% python3 -q
>>> import numpy as np
>>> import numpy.linalg as la
>>> np.set_printoptions(precision=1, suppress=True, linewidth=200, legacy="1.25")
>>> Y = np.array([[1, 1], [1, -1]])
>>> rng = np.random.default_rng(55)
>>> data = np.kron(Y, np.kron(Y, Y))[rng.permutation(8)][:5]
>>> data
array([[ 1,  1,  1,  1,  1,  1,  1,  1],
       [ 1, -1, -1,  1,  1, -1, -1,  1],
       [ 1,  1, -1, -1, -1, -1,  1,  1],
       [ 1, -1,  1, -1,  1, -1,  1, -1],
       [ 1,  1,  1,  1, -1, -1, -1, -1]])
>>> G = data.T @ data
>>> la.matrix_rank(G)
5
>>> np.round(la.eigvalsh(G)[::-1], 1) + 0
array([8., 8., 8., 8., 8., 0., 0., 0.])
>>> np.trace(G), (data ** 2).sum()
(40, 40)
>>> np.diag(G)
array([5, 5, 5, 5, 5, 5, 5, 5])
>>> G
array([[ 5,  1,  1,  1,  1, -3,  1,  1],
       [ 1,  5,  1,  1, -3,  1,  1,  1],
       [ 1,  1,  5,  1,  1,  1,  1, -3],
       [ 1,  1,  1,  5,  1,  1, -3,  1],
       [ 1, -3,  1,  1,  5,  1,  1,  1],
       [-3,  1,  1,  1,  1,  5,  1,  1],
       [ 1,  1,  1, -3,  1,  1,  5,  1],
       [ 1,  1, -3,  1,  1,  1,  1,  5]])
>>> la.svd(data, compute_uv=False) ** 2
array([8., 8., 8., 8., 8.])
>>> x0 = np.array([3, 2, 0, 4, 2, 2, 5, 0])
>>> data @ np.ones(8)
array([8., 0., 0., 0., 0.])
>>> data @ x0
array([18,  0,  2,  2,  0])
>>> u, g = data[0], data[4]
>>> u @ u
8
>>> u @ g
0
>>> pr = (u @ g) / (u @ u) * u
>>> la.matrix_rank(np.outer(u, g))
1
>>> pr
array([0., 0., 0., 0., 0., 0., 0., 0.])
>>> (g - pr) @ u
0.0
>>> np.round(la.norm(u + g) ** 2 + la.norm(u - g) ** 2, 1)
32.0
>>> np.outer(u, g)
array([[ 1,  1,  1,  1, -1, -1, -1, -1],
       [ 1,  1,  1,  1, -1, -1, -1, -1],
       [ 1,  1,  1,  1, -1, -1, -1, -1],
       [ 1,  1,  1,  1, -1, -1, -1, -1],
       [ 1,  1,  1,  1, -1, -1, -1, -1],
       [ 1,  1,  1,  1, -1, -1, -1, -1],
       [ 1,  1,  1,  1, -1, -1, -1, -1],
       [ 1,  1,  1,  1, -1, -1, -1, -1]])
>>> data.mean(axis=0)
array([ 1. ,  0.2,  0.2,  0.2,  0.2, -0.6,  0.2,  0.2])
>>> data.sum(axis=0)
array([ 5,  1,  1,  1,  1, -3,  1,  1])
>>> np.count_nonzero(data)
40
>>> round(la.norm(data), 1)
6.3
>>> data[5]
Traceback (most recent call last):
  File "<python-input-30>", line 1, in <module>
    data[5]
    ~~~~^^^
IndexError: index 5 is out of bounds for axis 0 with size 5
>>> la.svd(data, compute_uv=False)
array([2.8, 2.8, 2.8, 2.8, 2.8])
>>> la.matrix_rank(data)
5
>>> data.sum(axis=1)
array([8, 0, 0, 0, 0])
>>> u = np.array([-2, 1, 0])
>>> np.cross(data[3, :3], data[1, :3])
array([2, 2, 0])
>>> np.array([np.convolve(row, u, "same") for row in data])
array([[-1, -1, -1, -1, -1, -1, -1,  1],
       [ 3,  1, -3, -1,  3,  1, -3,  1],
       [-1,  3,  1,  1,  1, -3, -1,  1],
       [ 3, -3,  3, -3,  3, -3,  3, -1],
       [-1, -1, -1,  3,  1,  1,  1, -1]])
>>> np.convolve(data[3], u)
array([-2,  3, -3,  3, -3,  3, -3,  3, -1,  0])
>>> W0 = rng.normal(size=(21, 6)) + 5 * np.array([-3, -1, 2, -2, 1, -1])
>>> W0
array([[-16.2,  -4.9,  11.5, -11.2,   5.8,  -3.1],
       [-14.6,  -3.4,   9.9, -10.4,   5.5,  -6.4],
       [-13.9,  -5. ,   8.7,  -8.9,   5.7,  -5.3],
       [-15.6,  -4.6,   8.4, -11.2,   6.3,  -4.6],
       [-13.7,  -4.8,  11.7, -11. ,   6.3,  -4. ],
       [-13.7,  -3.3,   9.8,  -9.8,   7.2,  -3.6],
       [-13.8,  -6.3,  12.1,  -9.3,   6.1,  -6.6],
       [-14.5,  -7.2,  10.9,  -9.8,   5.4,  -5.9],
       [-14.6,  -5. ,   8.4,  -9.6,   4.9,  -6.4],
       [-13.9,  -6.3,   9.3, -11.8,   3.4,  -4.5],
       [-12.5,  -5.5,   9.8, -10.2,   6.2,  -2.4],
       [-14.5,  -5. ,  11.2,  -9.1,   4.9,  -4.8],
       [-15.8,  -4.8,   8.7,  -8.4,   6.6,  -7.1],
       [-17. ,  -5.8,   9.9,  -8.8,   4.6,  -3.9],
       [-16.6,  -5.3,   9.8, -11.1,   4. ,  -4.4],
       [-14.7,  -4. ,   7.9,  -8.4,   6.9,  -2.8],
       [-15.1,  -5.7,  10.6,  -9.8,   6. ,  -7.5],
       [-15.4,  -4.8,   8.9, -11.1,   6.9,  -4.4],
       [-16.1,  -3.2,   9.6, -11. ,   4.1,  -5.7],
       [-14.4,  -5.1,  10.2, -10.5,   5.6,  -5.8],
       [-14.7,  -6.2,  11.1,  -9.3,   4.7,  -4.8]])
>>> def softmax(z):
...     e = np.exp(z - z.max(axis=-1, keepdims=True))
...     return e / e.sum(axis=-1, keepdims=True)
... 
>>> np.round(softmax(data[2] + -3), 1) + 0
array([0.2, 0.2, 0. , 0. , 0. , 0. , 0.2, 0.2])
>>> att = data @ data.T / np.sqrt(8)
>>> softmax(att).round(6).argmax(axis=1)
array([0, 1, 2, 3, 4])
>>> np.round(softmax(att + np.triu(np.full(att.shape, -np.inf), 1)), 1) + 0
array([[1. , 0. , 0. , 0. , 0. ],
       [0.1, 0.9, 0. , 0. , 0. ],
       [0.1, 0.1, 0.9, 0. , 0. ],
       [0.1, 0.1, 0.1, 0.8, 0. ],
       [0. , 0. , 0. , 0. , 0.8]])
>>> C = W0[[5, 13]].astype(float)
>>> for _ in range(5):
...     z = la.norm(W0[:, None] - C, axis=-1).argmin(axis=1)
...     C = np.array([W0[z == j].mean(axis=0) for j in range(2)])
... 
>>> z
array([1, 1, 0, 0, 0, 0, 1, 1, 1, 1, 0, 1, 1, 1, 1, 0, 1, 0, 1, 1, 1])
>>> np.abs(C[1] - C[0]).argmax()
5
>>> Xc = W0 - W0.mean(axis=0)
>>> left, s, vt = la.svd(Xc, full_matrices=False)
>>> s ** 2 / (s ** 2).sum()
array([0.3, 0.2, 0.2, 0.1, 0.1, 0.1])
>>> (np.sign(left[:, 0]) == np.sign(left[0, 0])).astype(int)
array([1, 0, 1, 1, 1, 1, 0, 0, 0, 0, 1, 0, 0, 1, 0, 1, 0, 1, 0, 0, 0])
>>> np.searchsorted(np.cumsum(s ** 2) / (s ** 2).sum(), 0.9) + 1
5
>>> np.abs(left[:, 0]).argmax()
15
>>> np.round(Xc.mean(axis=0), 1) + 0
array([0., 0., 0., 0., 0., 0.])
>>> np.abs(vt[-1])
array([0.2, 0.6, 0.2, 0.4, 0.6, 0.1])
>>> Y = np.array([[-6, 4], [-6, -9]])
>>> C = np.array([[5, 4], [4, 1]])
>>> E = np.kron(Y, C)
>>> E
array([[-30, -24,  20,  16],
       [-24,  -6,  16,   4],
       [-30, -24, -45, -36],
       [-24,  -6, -36,  -9]])
>>> left, s, vt = la.svd(E, full_matrices=False)
>>> s / s[0]
array([1. , 0.7, 0.2, 0.1])
>>> (s > 1e-8).sum()
4
>>> np.cumsum(s ** 2) / np.sum(s ** 2)
array([0.7, 1. , 1. , 1. ])
>>> s
array([80.8, 53.9, 15.9, 10.6])
>>> x0 = np.array([0, 3, 3, 7])
>>> target = E @ x0
>>> target
array([ 100,   58, -459, -189])
>>> la.solve(E, target + E[:, 0])
array([1., 3., 3., 7.])
>>> la.solve(E, 2 * target)
array([-0.,  6.,  6., 14.])
>>> M = np.load("layer16.npy")
>>> M
array([[-3.,  1.,  0.,  0.],
       [ 0., -3.,  1.,  0.],
       [ 0.,  0., -3.,  1.],
       [ 0.,  0.,  0., -3.]])
>>> [int(la.matrix_rank(la.matrix_power(M, p))) for p in range(1, 5)]
[4, 4, 4, 4]
>>> O, vecs = la.qr(M[:, :2])[0], la.qr(M[:, 2:])[0]
>>> s = la.svd(O.T @ vecs, compute_uv=False)
>>> (s > 0.9).sum()
0
>>> A = np.load("m.npy")
>>> A
array([[ 4,  0,  0,  0],
       [ 0,  0,  1,  0],
       [ 0,  0,  0, -4],
       [ 0,  7,  0,  0]])
>>> # 2 groups of indices that never mix
>>> np.allclose(A, A.T)
False
>>> np.sort(np.abs(la.eigvals(A)))
array([3., 3., 3., 4.])
>>> (A - A.T) / 2
array([[ 0. ,  0. ,  0. ,  0. ],
       [ 0. ,  0. ,  0.5, -3.5],
       [ 0. , -0.5,  0. , -2. ],
       [ 0. ,  3.5,  2. ,  0. ]])
>>> A.inv()
Traceback (most recent call last):
  File "<python-input-83>", line 1, in <module>
    A.inv()
    ^^^^^
AttributeError: 'numpy.ndarray' object has no attribute 'inv'
>>> (A + A.T) / 2
array([[ 4. ,  0. ,  0. ,  0. ],
       [ 0. ,  0. ,  0.5,  3.5],
       [ 0. ,  0.5,  0. , -2. ],
       [ 0. ,  3.5, -2. ,  0. ]])
>>> la.norm(A, axis=0)
array([4., 7., 1., 4.])
>>> A[:, 0] @ A[:, 1]
0
>>> A @ A.T
array([[16,  0,  0,  0],
       [ 0,  1,  0,  0],
       [ 0,  0, 16,  0],
       [ 0,  0,  0, 49]])
>>> (A != 0).astype(int)
array([[1, 0, 0, 0],
       [0, 0, 1, 0],
       [0, 0, 0, 1],
       [0, 1, 0, 0]])
>>> np.round(la.det(A), 1)
-112.0
>>> np.sort(la.eigvals(A).real)
array([-3. ,  1.5,  1.5,  4. ])
>>> A @ A
array([[ 16,   0,   0,   0],
       [  0,   0,   0,  -4],
       [  0, -28,   0,   0],
       [  0,   0,   7,   0]])
>>> m1 = np.loadtxt("test9.csv", delimiter=",")
>>> m1
array([[ 2.,  0.,  0., -2., -4.,  2.],
       [-2.,  0.,  0.,  2.,  4., -2.],
       [ 1.,  0.,  0., -1., -2.,  1.],
       [-2.,  0.,  0.,  2.,  4., -2.],
       [ 2.,  0.,  0., -2., -4.,  2.],
       [ 2.,  0.,  0., -2., -4.,  2.]])
>>> Y = m1[0, 0] * m1[1:] - np.outer(m1[1:, 0], m1[0])
>>> Y
array([[0., 0., 0., 0., 0., 0.],
       [0., 0., 0., 0., 0., 0.],
       [0., 0., 0., 0., 0., 0.],
       [0., 0., 0., 0., 0., 0.],
       [0., 0., 0., 0., 0., 0.]])
>>> m1[:, 0] / m1[0, 0]
array([ 1. , -1. ,  0.5, -1. ,  1. ,  1. ])
>>> la.matrix_rank(Y), la.matrix_rank(m1)
(0, 1)
>>> left, s, vt = la.svd(m1)
>>> vecs = vt[:(s > 1e-8).sum()]
>>> x0 = m1[0] + 5 * m1[2] + rng.integers(2) * np.eye(6)[1]
>>> x0
array([  7.,   0.,   0.,  -7., -14.,   7.])
>>> round(la.norm(x0 - vecs.T @ vecs @ x0), 1)
0.0
>>> vecs.T @ vecs
array([[ 0.1,  0. ,  0. , -0.1, -0.3,  0.1],
       [ 0. ,  0. ,  0. ,  0. ,  0. ,  0. ],
       [ 0. ,  0. ,  0. ,  0. ,  0. ,  0. ],
       [-0.1,  0. ,  0. ,  0.1,  0.3, -0.1],
       [-0.3,  0. ,  0. ,  0.3,  0.6, -0.3],
       [ 0.1,  0. ,  0. , -0.1, -0.3,  0.1]])
>>> np.diag(vecs.T @ vecs)
array([0.1, 0. , 0. , 0.1, 0.6, 0.1])
>>> Y = la.inv(A)
>>> np.round(la.slogdet(A)[0], 1)
-1.0
>>> t = np.radians(135)
>>> R = np.eye(6)
>>> R[2, 2] = R[5, 5] = np.cos(t)
>>> R[2, 5], R[5, 2] = -np.sin(t), np.sin(t)
>>> R
array([[ 1. ,  0. ,  0. ,  0. ,  0. ,  0. ],
       [ 0. ,  1. ,  0. ,  0. ,  0. ,  0. ],
       [ 0. ,  0. , -0.7,  0. ,  0. , -0.7],
       [ 0. ,  0. ,  0. ,  1. ,  0. ,  0. ],
       [ 0. ,  0. ,  0. ,  0. ,  1. ,  0. ],
       [ 0. ,  0. ,  0.7,  0. ,  0. , -0.7]])
>>> Y = m1 @ R.T
>>> np.allclose(la.norm(m1, axis=1), la.norm(Y, axis=1))
True
>>> np.allclose(m1 @ m1.T, Y @ Y.T)
True
>>> np.round(la.svd(m1, compute_uv=False), 1) + 0, np.round(la.svd(Y, compute_uv=False), 1) + 0
(array([12.1,  0. ,  0. ,  0. ,  0. ,  0. ]), array([12.1,  0. ,  0. ,  0. ,  0. ,  0. ]))
